$ python3 -q
>>> import numpy as np
>>> np.set_printoptions(precision=3, suppress=True, linewidth=160)
>>> E = np.load("m.npy")
>>> E
array([[ 3,  3, -4, -3],
       [ 3, -5, -3, -3],
       [ 1, -4,  1, -1],
       [-5,  4,  3,  5],
       [ 1, -4, -2, -1]])
>>> Uu, sv, VT = np.linalg.svd(E)
>>> np.argmax(sv[:-1] / (sv[1:] + 1e-6)) + 1
np.int64(3)
>>> B = Uu[:, :3] @ np.diag(sv[:3]) @ VT[:3]
>>> B
array([[ 3.,  3., -4., -3.],
       [ 3., -5., -3., -3.],
       [ 1., -4.,  1., -1.],
       [-5.,  4.,  3.,  5.],
       [ 1., -4., -2., -1.]])
>>> round(np.linalg.norm(E - B) / np.linalg.norm(E), 3)
np.float64(0.0)
>>> np.round(np.trace(np.linalg.pinv(E) @ E), 3)
np.float64(3.0)
>>> np.linalg.lstsq(E[:-1].T, E[-1])[2]
np.int32(3)
>>> np.allclose(E[:-1].T @ np.linalg.lstsq(E[:-1].T, E[-1])[0], E[-1])
True
>>> np.abs(np.diag(np.linalg.qr(E)[1])) > 1e-9
array([ True,  True,  True, False])
>>> r0, g = E[2], E[4]
>>> r0 @ g
np.int64(16)
>>> p = (r0 @ g) / (r0 @ r0) * r0
>>> np.round(np.linalg.norm(r0 + g) ** 2 + np.linalg.norm(r0 - g) ** 2, 3)
np.float64(82.0)
>>> g - p
array([ 0.158, -0.632, -2.842, -0.158])
>>> np.outer(r0, g)
array([[ 1, -4, -2, -1],
       [-4, 16,  8,  4],
       [ 1, -4, -2, -1],
       [-1,  4,  2,  1]])
>>> B = E / np.sqrt((E ** 2).mean(axis=1, keepdims=True))
>>> np.linalg.norm(B, axis=1)
array([2., 2., 2., 2., 2.])
>>> E - E.mean(axis=1, keepdims=True)
array([[ 3.25,  3.25, -3.75, -2.75],
       [ 5.  , -3.  , -1.  , -1.  ],
       [ 1.75, -3.25,  1.75, -0.25],
       [-6.75,  2.25,  1.25,  3.25],
       [ 2.5 , -2.5 , -0.5 ,  0.5 ]])
>>> B[3]
array([-1.155,  0.924,  0.693,  1.155])
>>> np.linalg.matrix_rank(E - E.mean(axis=1, keepdims=True))
np.int64(3)
>>> Uu, sv, VT = np.linalg.svd(E)
>>> evecs = VT[:(sv > 1e-8).sum()]
>>> rng = np.random.default_rng(885)
>>> x = E[0] + -3 * E[4] + rng.integers(2) * np.eye(4)[3]
>>> x
array([ 0., 15.,  2.,  0.])
>>> np.allclose(evecs.T @ evecs @ x, x)
True
>>> np.round(evecs.T @ evecs, 3) + 0
array([[ 0.5,  0. ,  0. , -0.5],
       [ 0. ,  1. ,  0. ,  0. ],
       [ 0. ,  0. ,  1. ,  0. ],
       [-0.5,  0. ,  0. ,  0.5]])
>>> np.diag(evecs.T @ evecs)
array([0.5, 1. , 1. , 0.5])
>>> np.linalg.matrix_rank(np.vstack([E, x]))
np.int64(3)
